>>> import numpy as np
>>> from numpy import linalg as LA
>>> np.set_printoptions(suppress=True, linewidth=100)
>>> def rd(a):
...     return np.round(a, 2) + 0
... 
>>> K = np.load("a.npy")
>>> K
array([[1, 0, 2, 2, 0, 0],
       [1, 0, 2, 2, 0, 0],
       [2, 1, 0, 0, 0, 1],
       [0, 2, 2, 2, 1, 0],
       [0, 0, 2, 2, 0, 1]])
>>> rng = np.random.default_rng(39)
>>> out = K + rng.integers(-2, 3, (5, 4)) @ rng.integers(-2, 3, (4, 6))
>>> out
array([[ 1,  2,  3,  2, -2, -3],
       [ 1,  5,  7,  1, -6, -1],
       [ 2,  0, -1,  1,  0, -2],
       [-7,  8,  4,  8, -6,  1],
       [ 0, -3, -2,  3,  4, -1]])
>>> LA.matrix_rank(out - K, tol=1e-8)
np.int64(4)
>>> rd(LA.svd(out - K, compute_uv=False))
array([15.88,  7.84,  4.96,  0.92,  0.  ])
>>> print(rd(K @ LA.pinv(K) @ K))
[[1. 0. 2. 2. 0. 0.]
 [1. 0. 2. 2. 0. 0.]
 [2. 1. 0. 0. 0. 1.]
 [0. 2. 2. 2. 1. 0.]
 [0. 0. 2. 2. 0. 1.]]
>>> np.unique(K.round(6), axis=0).shape
(4, 6)
>>> Uu, sv, Vh = LA.svd(K, full_matrices=False)
>>> rd(Vh @ Vh.T)
array([[1., 0., 0., 0., 0.],
       [0., 1., 0., 0., 0.],
       [0., 0., 1., 0., 0.],
       [0., 0., 0., 1., 0.],
       [0., 0., 0., 0., 1.]])
>>> rd(Uu.T @ K @ Vh.T)
array([[5.92, 0.  , 0.  , 0.  , 0.  ],
       [0.  , 2.39, 0.  , 0.  , 0.  ],
       [0.  , 0.  , 2.03, 0.  , 0.  ],
       [0.  , 0.  , 0.  , 1.08, 0.  ],
       [0.  , 0.  , 0.  , 0.  , 0.  ]])
>>> rd(sv / sv[0])
array([1.  , 0.4 , 0.34, 0.18, 0.  ])
>>> rd(Uu.T @ Uu)
array([[1., 0., 0., 0., 0.],
       [0., 1., 0., 0., 0.],
       [0., 0., 1., 0., 0.],
       [0., 0., 0., 1., 0.],
       [0., 0., 0., 0., 1.]])
>>> t3 = np.stack([K, 3 * K, K[::-1]])
>>> np.einsum("bij,cij->bc", t3, t3)
array([[ 46, 138,  38],
       [138, 414, 114],
       [ 38, 114,  46]])
>>> rd(LA.norm(t3, axis=(1, 2)))
array([ 6.78, 20.35,  6.78])
>>> t3.shape
(3, 5, 6)
>>> (t3 @ K.T).shape
(3, 5, 5)
>>> vec = np.array([0, -3, 3, -2, 3, 0])
>>> h1 = np.maximum(K @ vec, 0)
>>> K.T @ h1
array([ 4,  0, 12, 12,  0,  2])
>>> rd(np.tanh(K @ vec))
array([ 0.96,  0.96, -1.  , -0.76,  0.96])
>>> np.flatnonzero(h1 > 1e-9)
array([0, 1, 4])
>>> np.maximum(K @ (3 * vec), 0)
array([6, 6, 0, 0, 6])
>>> E = np.load("x.npy")
>>> E
array([[ 2,  1,  0,  1,  1],
       [ 0,  2,  1, -2, -1],
       [ 1,  1,  2, -1,  1],
       [ 0, -2, -2, -1,  1],
       [-2,  2,  0, -2, -2],
       [-2,  1,  1, -1, -2],
       [-2, -1, -2, -2,  0],
       [ 2, -1, -1,  3,  2]])
>>> r0 = np.array([2, 4])
>>> np.correlate(E[5], E[4], "full")
array([ 4,  2, -4, -4, 12,  4, -4, -2,  4])
>>> np.convolve(E[5], r0)
array([-4, -6,  6,  2, -8, -8])
>>> np.cross(E[5, :3], E[4, :3])
array([-2, -2, -2])
>>> np.polyval(r0, E[5])
array([0, 6, 6, 2, 0])
>>> vec = np.array([1, -1, 2, -1, -1, -1])
>>> LA.norm(K @ vec) <= LA.norm(K, 2) * LA.norm(vec) + 1e-9
np.True_
>>> K @ (2 * vec)
array([ 6,  6,  0, -2,  2])
>>> K @ vec
array([ 3,  3,  0, -1,  1])
>>> (K * vec).sum(axis=1)
array([ 3,  3,  0, -1,  1])
>>> print(np.sign((K @ vec).round(6)))
[ 1  1  0 -1  1]
>>> K @ np.eye(6)[0]
array([1., 1., 2., 0., 0.])
>>> np.argsort(-LA.norm(K, axis=0).round(6), kind="stable")[:3]
array([2, 3, 0])
>>> [round(float(x), 2) for x in LA.svd(K, compute_uv=False)[:3]]
[5.92, 2.39, 2.03]
>>> out = np.c_[E[:, :1] @ np.array([[1]]), np.array([3, 5, 4, 2, 5, 3, 4, 3])]
>>> out
array([[ 2,  3],
       [ 0,  5],
       [ 1,  4],
       [ 0,  2],
       [-2,  5],
       [-2,  3],
       [-2,  4],
       [ 2,  3]])
>>> rd(LA.norm(out - E @ LA.lstsq(E, out)[0], axis=0))
array([0.  , 5.79])
>>> rd(LA.lstsq(E, out[:, 0])[0])
array([1., 0., 0., 0., 0.])
>>> print(LA.matrix_rank(np.c_[E, out]))
6
>>> arr = 0.7 ** np.abs(np.subtract.outer(np.arange(6), np.arange(6)))
>>> rd(arr)
array([[1.  , 0.7 , 0.49, 0.34, 0.24, 0.17],
       [0.7 , 1.  , 0.7 , 0.49, 0.34, 0.24],
       [0.49, 0.7 , 1.  , 0.7 , 0.49, 0.34],
       [0.34, 0.49, 0.7 , 1.  , 0.7 , 0.49],
       [0.24, 0.34, 0.49, 0.7 , 1.  , 0.7 ],
       [0.17, 0.24, 0.34, 0.49, 0.7 , 1.  ]])
>>> # symmetric, so the eigenvalues are real
>>> out = np.array([[0, 2, -1],
...     [0, 2, 3],
...     [0, 3, -2],
...     [3, -2, 2],
...     [-1, 2, -3],
...     [-2, -3, 2]])
>>> LA.matrix_rank(np.vstack([arr, out.T]))
np.int64(6)
>>> np.vstack([arr, out.T]).shape
(9, 6)
>>> vals, evecs = LA.eigh(arr)
>>> print(rd(LA.svd(arr, compute_uv=False)))
[3.42 1.28 0.57 0.33 0.23 0.19]
>>> print(np.unique(vals.round(6) + 0, return_counts=True)[1])
[1 1 1 1 1 1]
>>> rd(np.abs(evecs[:, -1]))
array([0.34, 0.42, 0.46, 0.46, 0.42, 0.34])
>>> rd(vals)
array([0.19, 0.23, 0.33, 0.57, 1.28, 3.42])
>>> rd(evecs.T @ arr @ evecs)
array([[0.19, 0.  , 0.  , 0.  , 0.  , 0.  ],
       [0.  , 0.23, 0.  , 0.  , 0.  , 0.  ],
       [0.  , 0.  , 0.33, 0.  , 0.  , 0.  ],
       [0.  , 0.  , 0.  , 0.57, 0.  , 0.  ],
       [0.  , 0.  , 0.  , 0.  , 1.28, 0.  ],
       [0.  , 0.  , 0.  , 0.  , 0.  , 3.42]])
>>> vec = np.array([3, -2, -1, 2, -2, 0])
>>> rd(arr @ vec)
array([ 1.32, -0.31, -0.51, -0.05, -1.06, -0.74])
>>> print(LA.norm(arr @ vec) <= LA.norm(arr, 2) * LA.norm(vec) + 1e-9)
True
>>> rd((arr * vec).sum(axis=1))
array([ 1.32, -0.31, -0.51, -0.05, -1.06, -0.74])
>>> rd(arr * vec)
array([[ 3.  , -1.4 , -0.49,  0.69, -0.48,  0.  ],
       [ 2.1 , -2.  , -0.7 ,  0.98, -0.69,  0.  ],
       [ 1.47, -1.4 , -1.  ,  1.4 , -0.98,  0.  ],
       [ 1.03, -0.98, -0.7 ,  2.  , -1.4 ,  0.  ],
       [ 0.72, -0.69, -0.49,  1.4 , -2.  ,  0.  ],
       [ 0.5 , -0.48, -0.34,  0.98, -1.4 ,  0.  ]])
>>> print(rd(arr @ np.eye(6)[4]))
[0.24 0.34 0.49 0.7  1.   0.7 ]
>>> (arr @ vec).argmax()
np.int64(0)
>>> rd(arr @ np.ones(6))
array([2.94, 3.47, 3.72, 3.72, 3.47, 2.94])
>>> rd(arr @ (2 * vec))
array([ 2.63, -0.61, -1.02, -0.1 , -2.11, -1.48])
>>> r0 = np.array([-2, 2, -1, 5, 3, 4])
>>> out = arr + np.outer(r0, np.eye(6)[2])
>>> rd(LA.det(out) / LA.det(arr)), rd(1 + LA.solve(arr, r0)[2])
(np.float64(-11.53), np.float64(-11.53))
>>> LA.matrix_rank(LA.inv(out) - LA.inv(arr), tol=1e-8)
np.int64(1)
>>> idx = rng.integers(0, 2, 3)
>>> X = (idx[:, None] == idx) * -2 + np.eye(3)
>>> X
array([[-1.,  0., -2.],
       [ 0., -1.,  0.],
       [-2.,  0., -1.]])
>>> # equal to its transpose
>>> vals, evecs = LA.eigh(X)
>>> rd(evecs.T @ evecs)
array([[1., 0., 0.],
       [0., 1., 0.],
       [0., 0., 1.]])
>>> rd(np.abs(evecs[:, -1]))
array([0.71, 0.  , 0.71])
>>> np.unique(vals.round(6) + 0, return_counts=True)[1]
array([1, 1, 1])
>>> rd(LA.eigvalsh(X + -3 * np.eye(3)))
array([-6., -4., -2.])
>>> np.abs(evecs[:, -1]).round(6).argmax()
np.int64(0)
>>> vals.sum(), np.trace(X)
(np.float64(-3.0), np.float64(-3.0))
>>> print(vals)
[-3. -1.  1.]
>>> rd(evecs.T @ X @ evecs)
array([[-3.,  0.,  0.],
       [ 0., -1.,  0.],
       [ 0.,  0.,  1.]])
>>> print(rd(LA.eigvalsh(X @ X)))
[1. 1. 9.]
>>> rd(LA.svd(X, compute_uv=False))
array([3., 1., 1.])
>>> A = np.load("sample11.npy")
>>> rd(A)
array([[ 0.  ,  0.1 , -0.13, -0.31, -0.29, -0.89],
       [-0.45, -0.77,  0.31,  0.24,  0.03, -0.23],
       [ 0.56, -0.61, -0.26, -0.41, -0.21,  0.18],
       [-0.67,  0.01, -0.23, -0.65, -0.03,  0.27],
       [ 0.19,  0.07,  0.8 , -0.5 ,  0.26, -0.02],
       [-0.07,  0.11,  0.35,  0.08, -0.9 ,  0.22]])
>>> print(rd(A @ A))
[[ 0.1  -0.12 -0.41  0.35  0.76 -0.33]
 [ 0.38  0.35 -0.37 -0.36  0.25  0.64]
 [ 0.35  0.69 -0.21  0.17 -0.33 -0.47]
 [ 0.27  0.08  0.38  0.77  0.01  0.43]
 [ 0.8  -0.52  0.11 -0.18 -0.13 -0.18]
 [-0.09 -0.35 -0.71  0.31 -0.48  0.2 ]]
>>> rd(LA.matrix_power(A, 2))
array([[ 0.1 , -0.12, -0.41,  0.35,  0.76, -0.33],
       [ 0.38,  0.35, -0.37, -0.36,  0.25,  0.64],
       [ 0.35,  0.69, -0.21,  0.17, -0.33, -0.47],
       [ 0.27,  0.08,  0.38,  0.77,  0.01,  0.43],
       [ 0.8 , -0.52,  0.11, -0.18, -0.13, -0.18],
       [-0.09, -0.35, -0.71,  0.31, -0.48,  0.2 ]])
>>> print(rd((A - A.T) / 2))
[[ 0.    0.28 -0.35  0.18 -0.24 -0.41]
 [-0.28  0.    0.46  0.11 -0.02 -0.17]
 [ 0.35 -0.46  0.   -0.09 -0.51 -0.09]
 [-0.18 -0.11  0.09  0.    0.24  0.1 ]
 [ 0.24  0.02  0.51 -0.24  0.    0.44]
 [ 0.41  0.17  0.09 -0.1  -0.44  0.  ]]
>>> rd(LA.det(A))
np.float64(-1.0)
>>> print(rd(np.abs(LA.eigvals(A)).max()))
1.0
>>> np.allclose(A @ A.T, A.T @ A)
True
>>> print(rd((A + A.T) / 2))
[[ 0.   -0.17  0.21 -0.49 -0.05 -0.48]
 [-0.17 -0.77 -0.15  0.13  0.05 -0.06]
 [ 0.21 -0.15 -0.26 -0.32  0.3   0.27]
 [-0.49  0.13 -0.32 -0.65 -0.26  0.18]
 [-0.05  0.05  0.3  -0.26  0.26 -0.46]
 [-0.48 -0.06  0.27  0.18 -0.46  0.22]]
>>> np.allclose(A, A.T)
False
>>> rd(np.sort(np.abs(LA.eigvals(A))))
array([1., 1., 1., 1., 1., 1.])
